$ python3 -q
>>> import numpy as np
>>> import numpy.linalg as la
>>> np.set_printoptions(precision=2, suppress=True, linewidth=140)
>>> tidy = lambda a: np.round(a, 2) + 0
>>> F = np.array([[-2.0, 1.0], [1.0, -2.0]])
>>> # symmetric
>>> rng = np.random.default_rng(5)
>>> z = rng.permutation(2)
>>> out = F[:, z] * rng.choice([-1, 1], 2)
>>> print(out)
[[ 1.  2.]
 [-2. -1.]]
>>> left, _, Vt = la.svd(F.T @ out)
>>> print(tidy(la.lstsq(F, out)[0]))
[[ 0. -1.]
 [ 1.  0.]]
>>> print(z)
[1 0]
>>> def softmax(z):
...     e = np.exp(z - z.max(axis=-1, keepdims=True))
...     return e / e.sum(axis=-1, keepdims=True)
... 
>>> print(tidy(softmax(10 * F[1])))
[1. 0.]
>>> S = F @ F.T / np.sqrt(2)
>>> print(tidy(softmax(S + np.triu(np.full(S.shape, -np.inf), 1))))
[[1. 0.]
 [0. 1.]]
>>> m1 = np.loadtxt("data.csv", delimiter=",")
>>> print(m1)
[[-1.5  -0.7   0.1  -0.7  -2.1  -0.5 ]
 [ 0.9   1.5  -2.3  -0.7  -0.5  -2.4 ]
 [ 0.86  1.43 -2.4  -0.68 -0.53 -2.39]
 [-0.5   1.   -1.6   0.4  -0.4   0.4 ]]
>>> print(tidy(softmax(10 * m1[0])))
[0. 0. 1. 0. 0. 0.]
>>> print(tidy(softmax(m1).sum(axis=1)))
[1. 1. 1. 1.]
>>> print(tidy(softmax(m1[0])))
[0.07 0.16 0.36 0.16 0.04 0.2 ]
>>> S = m1 @ m1.T / np.sqrt(6)
>>> print(tidy(softmax(S + np.triu(np.full(S.shape, -np.inf), 1))))
[[1.   0.   0.   0.  ]
 [0.   1.   0.   0.  ]
 [0.   0.49 0.51 0.  ]
 [0.07 0.28 0.3  0.36]]
>>> print(softmax(S).round(6).argmax(axis=1))
[0 2 2 3]
>>> A = np.load("mat.npy")
>>> print(A)
[[ 0 -2 -2 -2  0]
 [ 0  0  0  0 -2]
 [ 3  0  0  0 -3]]
>>> # column 2 repeats column 1
>>> out = np.array([[1, -1], [2, 2]])
>>> Z = np.kron(out, A)
>>> print(tidy(la.norm(Z, 2)), tidy(la.norm(out, 2) * la.norm(A, 2)))
12.72 12.72
>>> print(Z.shape)
(6, 10)
>>> blk = np.stack([A, 5 * A, A[::-1]])
>>> print(la.matrix_rank(blk.reshape(3, -1)))
2
>>> print(la.matrix_rank(blk))
[3 3 3]
>>> print(blk.shape)
(3, 3, 5)
>>> out = np.array([[3, 3, 2], [1, -3, -3], [1, -2, 0], [-3, 0, -1], [0, 3, -1]])
>>> print(la.matrix_rank(A @ out))
3
>>> print(np.vstack([A, out.T]).shape)
(6, 5)
>>> w1 = np.array([[1, 1, 2, 0, 2, 0],
...     [1, 2, 1, 0, 1, 2],
...     [2, 0, 1, 0, 0, 2],
...     [1, 0, 0, 1, 2, 1],
...     [2, 1, 0, 2, 0, 2]])
>>> coef = np.array([9, -4, 9, -3, 0, -5])
>>> act = np.maximum(A @ w1 + coef, 0)
>>> print((act > 0).astype(int))
[[1 0 1 0 0 0]
 [1 0 1 0 0 0]
 [1 0 1 0 1 0]]
>>> print(act)
[[ 1  0  5  0  0  0]
 [ 5  0  9  0  0  0]
 [ 6  0 15  0  6  0]]
>>> Z = np.array([[0, -3, 2], [1, -1, 0], [3, 2, 2], [0, -2, 1], [0, 1, 2], [3, 1, -1]])
>>> print(w1 @ Z)
[[ 7  2 10]
 [11  0  4]
 [ 9 -2  4]
 [ 3 -2  6]
 [ 7 -9  4]]
>>> print(act @ Z)
[[15  7 12]
 [27  3 28]
 [45 18 54]]
>>> W0 = np.diag(np.array([1, 5, 0, 5, 1, 3])) + -1 * np.eye(6, k=1) + -1 * np.eye(6, k=-1)
>>> print(W0)
[[ 1. -1.  0.  0.  0.  0.]
 [-1.  5. -1.  0.  0.  0.]
 [ 0. -1.  0. -1.  0.  0.]
 [ 0.  0. -1.  5. -1.  0.]
 [ 0.  0.  0. -1.  1. -1.]
 [ 0.  0.  0.  0. -1.  3.]]
>>> out = W0 / la.norm(W0, axis=1, keepdims=True)
>>> cov = out @ out.T
>>> print(tidy(cov))
[[ 1.   -0.82  0.5   0.    0.    0.  ]
 [-0.82  1.   -0.68  0.04  0.    0.  ]
 [ 0.5  -0.68  1.   -0.68  0.41  0.  ]
 [ 0.    0.04 -0.68  1.   -0.67  0.06]
 [ 0.    0.    0.41 -0.67  1.   -0.73]
 [ 0.    0.    0.    0.06 -0.73  1.  ]]
>>> print(tidy(np.degrees(np.arccos(np.clip(cov[3, 2], -1, 1)))))
132.88
>>> print(np.argwhere(np.triu(np.abs(cov) > 0.95, 1)))
[]
>>> x = np.array([-2, 0, -4, -1, 5, -4])
>>> y = W0 @ x
>>> print(y)
[ -2.   6.   1.  -6.  10. -17.]
>>> print(tidy(la.solve(W0, -3 * y)))
[  6.   0.  12.   3. -15.  12.]
>>> print(tidy(la.solve(W0.T, W0[2])))
[0. 0. 1. 0. 0. 0.]
>>> print(tidy(la.solve(W0, y)))
[-2.  0. -4. -1.  5. -4.]
